In [1]: import numpy as np

In [2]: import numpy.linalg as la

In [3]: np.set_printoptions(precision=4, suppress=True, linewidth=140, floatmode="fixed")

In [4]: def rd(a):
   ...:     return np.round(a, 4) + 0
   ...: 

In [5]: A = np.load("layer15.npy")

In [6]: print(A)
[[0.2500 0.2500 0.2500 0.2500]
 [0.3333 0.6667 0.0000 0.0000]
 [0.0000 0.0000 0.5000 0.5000]
 [0.0000 0.0000 0.0000 1.0000]]

In [7]: evals, evecs = la.eig(A)

In [8]: print(rd(evals))
[0.1024 0.8143 0.5000 1.0000]

In [9]: print(rd(np.sort(la.eigvals(A.T))))
[0.1024 0.5000 0.8143 1.0000]

In [10]: print(rd(np.sort(la.eigvals(la.inv(A)))))
[1.0000 1.2280 2.0000 9.7702]

In [11]: arr = np.load("arr.npy")

In [12]: print(arr)
[[ 0 -3  5  1]
 [ 3  0  5 -1]
 [-5 -5  0 -6]
 [-1  1  6  0]]

In [13]: print(arr.shape)
(4, 4)

In [14]: print(arr.sum(axis=0))
[-3 -7 16 -6]

In [15]: print(rd(la.svd(arr, compute_uv=False)))
[9.3862 9.3862 2.9831 2.9831]

In [16]: B = arr / la.norm(arr, axis=1, keepdims=True)

In [17]: gram = B @ B.T

In [18]: print(rd(np.degrees(np.arccos(np.clip(gram[0, 1], -1, 1)))))
46.7082

In [19]: print(np.argwhere(np.triu(np.abs(gram) > 0.95, 1)))
[]

In [20]: th = np.radians(120)

In [21]: Rm = np.eye(4)

In [22]: Rm[1, 1] = Rm[0, 0] = np.cos(th)

In [23]: Rm[1, 0], Rm[0, 1] = -np.sin(th), np.sin(th)

In [24]: print(rd(Rm))
[[-0.5000  0.8660  0.0000  0.0000]
 [-0.8660 -0.5000  0.0000  0.0000]
 [ 0.0000  0.0000  1.0000  0.0000]
 [ 0.0000  0.0000  0.0000  1.0000]]

In [25]: B = arr @ Rm.T

In [26]: print(np.allclose(arr @ arr.T, B @ B.T))
True

In [27]: print(rd(la.det(Rm)), rd(np.trace(Rm)))
1.0 1.0
